>>> import numpy as np
>>> from numpy import linalg as LA
>>> np.set_printoptions(precision=1, suppress=True, linewidth=120)
>>> rnd = lambda a: np.round(a, 1) + 0
>>> u = np.array([5, 4, -2, -2])
>>> rng = np.random.default_rng(39808)
>>> m1 = np.outer(rng.normal(size=18), u) + 0.1 * rng.normal(size=(18, 4))
>>> rnd(m1)
array([[-1.9, -1.4,  0.8,  0.8],
       [-0.2, -0.2,  0.2,  0.3],
       [-5.8, -4.8,  2.3,  2.2],
       [ 7.8,  6.3, -3. , -3. ],
       [-0.2, -0.1,  0. , -0.1],
       [ 2.8,  2.4, -1.2, -1.1],
       [-2.5, -2. ,  1.2,  1. ],
       [ 0.5,  0.5, -0.3, -0.1],
       [-5.9, -4.7,  2.1,  2.5],
       [ 5.2,  4.5, -2.2, -2.1],
       [ 4.3,  3.3, -1.6, -1.8],
       [-1.4, -1.2,  0.7,  0.4],
       [-0.8, -0.5,  0.3,  0.3],
       [-8. , -6.3,  3.1,  3.2],
       [-8.9, -7. ,  3.6,  3.6],
       [-6.3, -5. ,  2.5,  2.6],
       [ 3. ,  2. , -1.1, -1.1],
       [-3.4, -2.8,  1.2,  1.3]])
>>> x0 = np.array([3, -2, -2, -1])
>>> target = m1 @ x0
>>> rnd(LA.lstsq(m1, target)[0])
array([ 3., -2., -2., -1.])
>>> rnd(LA.pinv(m1) @ m1)
array([[1., 0., 0., 0.],
       [0., 1., 0., 0.],
       [0., 0., 1., 0.],
       [0., 0., 0., 1.]])
>>> rnd(target)
array([ -5.2,  -1. , -14.7,  19.8,  -0.4,   7.1,  -6.8,   1.3, -15.1,  13.3,  11.2,  -3.6,  -2.1, -20.8, -23.5, -16.3,
         8.2,  -8.4])
>>> target = target + 0.3 * rng.normal(size=18)
>>> rnd(target)
array([ -5.2,  -1.6, -15. ,  19.8,  -0.5,   7. ,  -7.1,   1.6, -15. ,  13.4,  11.1,  -3.1,  -2.4, -20.7, -23.4, -15.8,
         7.9,  -8.9])
>>> beta, *_ = LA.lstsq(m1, target)
>>> rnd(beta)
array([ 2.4, -1.6, -2.2, -1.5])
>>> beta.round()
array([ 2., -2., -2., -2.])
>>> rnd(LA.norm(target - m1 @ beta))
np.float64(1.2)
>>> rnd(m1.T @ (target - m1 @ beta))
array([0., 0., 0., 0.])
>>> K = np.load("case15.npy")
>>> K
array([[ 1. ,  0. ,  0. ],
       [ 0. ,  0.8,  0.6],
       [ 0. , -0.6,  0.8]])
>>> np.flatnonzero(LA.matrix_power((K != 0) + (K.T != 0) + np.eye(3), 3)[0])
array([0])
>>> (LA.matrix_power((K != 0) + (K.T != 0) + np.eye(3), 3) > 0).astype(int)
array([[1, 0, 0],
       [0, 1, 1],
       [0, 1, 1]])
>>> rnd(np.sort(LA.eigvals(K).real))
array([0.8, 0.8, 1. ])
>>> (K != 0).astype(int)
array([[1, 0, 0],
       [0, 1, 1],
       [0, 1, 1]])
